$ ipython --no-banner

In [1]: import numpy as np

In [2]: import numpy.linalg as la

In [3]: np.set_printoptions(precision=1, suppress=True, linewidth=160, floatmode="fixed")

In [4]: def tidy(a):
   ...:     return np.round(a, 1) + 0
   ...: 

In [5]: A = np.load("w.npy")

In [6]: A
Out[6]: 
array([[ 0,  0,  3],
       [ 0,  4,  3],
       [ 2,  5, -2]])

In [7]: r0 = np.array([0, -1, 3])

In [8]: np.convolve(A[0], r0)
Out[8]: array([ 0,  0,  0, -3,  9])

In [9]: np.correlate(A[0], A[1], "full")
Out[9]: array([ 0,  0,  9, 12,  0])

In [10]: np.polyval(r0, A[0])
Out[10]: array([3, 3, 0])

In [11]: vec = np.array([4, 2, 3])

In [12]: A @ vec
Out[12]: array([ 9, 17, 12])

In [13]: A @ np.eye(3)[2]
Out[13]: array([ 3.0,  3.0, -2.0])

In [14]: np.sign((A @ vec).round(6))
Out[14]: array([1, 1, 1])

In [15]: (A * vec).sum(axis=1)
Out[15]: array([ 9, 17, 12])

In [16]: la.norm(A @ vec) <= la.norm(A, 2) * la.norm(vec) + 1e-9
Out[16]: np.True_

In [17]: Q = A.astype(float).copy()

In [18]: for j in range(3):
    ...:     Q[:, j] -= Q[:, :j] @ (Q[:, :j].T @ Q[:, j])
    ...:     Q[:, j] /= la.norm(Q[:, j])
    ...: 

In [19]: Q.T @ Q
Out[19]: 
array([[1.0, 0.0, 0.0],
       [0.0, 1.0, 0.0],
       [0.0, 0.0, 1.0]])

In [20]: Q.T @ A
Out[20]: 
array([[ 2.0,  5.0, -2.0],
       [ 0.0,  4.0,  3.0],
       [ 0.0,  0.0,  3.0]])

In [21]: proj = np.triu(np.array([[-1, 1, -3], [1, 0, 0], [0, 3, 0]]), 1) + np.eye(3)

In [22]: out = proj @ A @ la.inv(proj)

In [23]: np.trace(out), np.trace(A)
Out[23]: (np.float64(2.0), np.int64(2))

In [24]: tidy(np.poly(out))
Out[24]: array([  1.0,  -2.0, -29.0,  24.0])

In [25]: out
Out[25]: 
array([[-6.0, -5.0, -6.0],
       [ 0.0,  4.0,  3.0],
       [ 2.0,  3.0,  4.0]])
